$ python -q
>>> import numpy as np
>>> np.set_printoptions(precision=2, suppress=True, linewidth=160)
>>> tidy = lambda a: np.round(a, 2) + 0
>>> A = np.load("arr.npy")
>>> print(A)
[[ -4.84 -31.61 -25.87   9.9  -17.53]
 [-12.63   0.49 -19.53  50.25 -37.08]
 [ -4.53 -31.75 -24.57  13.31 -16.11]
 [ 28.51  -4.97  -2.41  -8.91  30.57]
 [-12.68   0.84 -19.24  51.07 -38.36]
 [ -3.43 -32.21 -25.53  12.64 -17.48]
 [ -5.15 -30.76 -25.28  11.87 -17.49]
 [ 30.9   -6.19  -1.84 -10.17  28.79]
 [ 31.52  -6.91  -3.18 -10.92  30.22]
 [ 28.06  -7.31  -2.79 -11.21  29.65]
 [ 30.96  -6.11  -4.75 -10.05  29.73]]
>>> Xs = (A - A.mean(axis=0)) / A.std(axis=0)
>>> Xs.std(axis=0)
array([1., 1., 1., 1., 1.])
>>> np.argwhere(np.abs(Xs) > 2)
array([], shape=(0, 2), dtype=int64)
>>> coef = np.linalg.lstsq(np.delete(Xs, 0, axis=1), Xs[:, 0])[0]
>>> np.abs(coef).argmax()
np.int64(3)
>>> print(tidy(coef))
[ 0.21 -0.02 -0.22  0.75]
>>> x = np.array([6, 6, -7, -2, -9])
>>> target = A @ x
>>> tidy(np.linalg.pinv(A) @ A)
array([[1., 0., 0., 0., 0.],
       [0., 1., 0., 0., 0.],
       [0., 0., 1., 0., 0.],
       [0., 0., 0., 1., 0.],
       [0., 0., 0., 0., 1.]])
>>> print(tidy(np.linalg.solve(A.T @ A, A.T @ target)))
[ 6.  6. -7. -2. -9.]
>>> rng = np.random.default_rng(279)
>>> target = target + 0.02 * rng.normal(size=11)
>>> tidy(target)
array([ 100.37,  297.06,   72.63,  -99.21,  306.72,   96.89,   95.18,  -77.63,  -80.23, -100.41,  -65.11])
>>> coef, *_ = np.linalg.lstsq(A, target)
>>> tidy(A.T @ (target - A @ coef))
array([0., 0., 0., 0., 0.])
>>> print([round(float(np.linalg.norm(np.linalg.solve(A.T @ A + lam * np.eye(5), A.T @ target))), 2) for lam in (0, 1, 10, 100)])
[14.37, 12.99, 7.82, 4.83]
>>> print(tidy(np.linalg.norm(target - A @ coef)))
0.03
